% ipython --no-banner

In [1]: import numpy as np

In [2]: np.set_printoptions(precision=2, suppress=True, linewidth=140, sign=" ")

In [3]: A = np.load("block10.npy")

In [4]: print(A)
[[ 6  0  3 -1  1 -8  5  2 -7 -8]
 [-8  6  0  3 -1  1 -8  5  2 -7]
 [-7 -8  6  0  3 -1  1 -8  5  2]
 [ 2 -7 -8  6  0  3 -1  1 -8  5]
 [ 5  2 -7 -8  6  0  3 -1  1 -8]
 [-8  5  2 -7 -8  6  0  3 -1  1]
 [ 1 -8  5  2 -7 -8  6  0  3 -1]
 [-1  1 -8  5  2 -7 -8  6  0  3]
 [ 3 -1  1 -8  5  2 -7 -8  6  0]
 [ 0  3 -1  1 -8  5  2 -7 -8  6]]

In [5]: np.sort(np.abs(np.fft.fft(A[0]))), np.sort(np.linalg.svd(A, compute_uv=False))
Out[5]: 
(array([  5.47,   5.47,   7.  ,   9.08,   9.08,  19.05,  19.05,  22.37,  22.37,  23.  ]),
 array([  5.47,   5.47,   7.  ,   9.08,   9.08,  19.05,  19.05,  22.37,  22.37,  23.  ]))

In [6]: A @ np.ones(10)
Out[6]: array([-7., -7., -7., -7., -7., -7., -7., -7., -7., -7.])

In [7]: x = np.array([-2, 0, -1, 2, -2, 2, -1, -2, 2, -1])

In [8]: y = A @ x

In [9]: c, lr = np.zeros(10), 1 / np.linalg.norm(A, 2) ** 2

In [10]: for i in range(15):
    ...:     c -= lr * A.T @ (A @ c - y)
    ...:     if i % 5 == 0: print(i, round(np.linalg.norm(A @ c - y), 2))
    ...: 
0 23.76
5 15.65
10 11.41

In [11]: c
Out[11]: array([-2.19, -0.06, -0.4 ,  1.33, -1.34,  1.74, -1.09, -1.4 ,  1.38, -0.27])

In [12]: np.round(np.linalg.cond(A), 2)
Out[12]: np.float64(4.21)
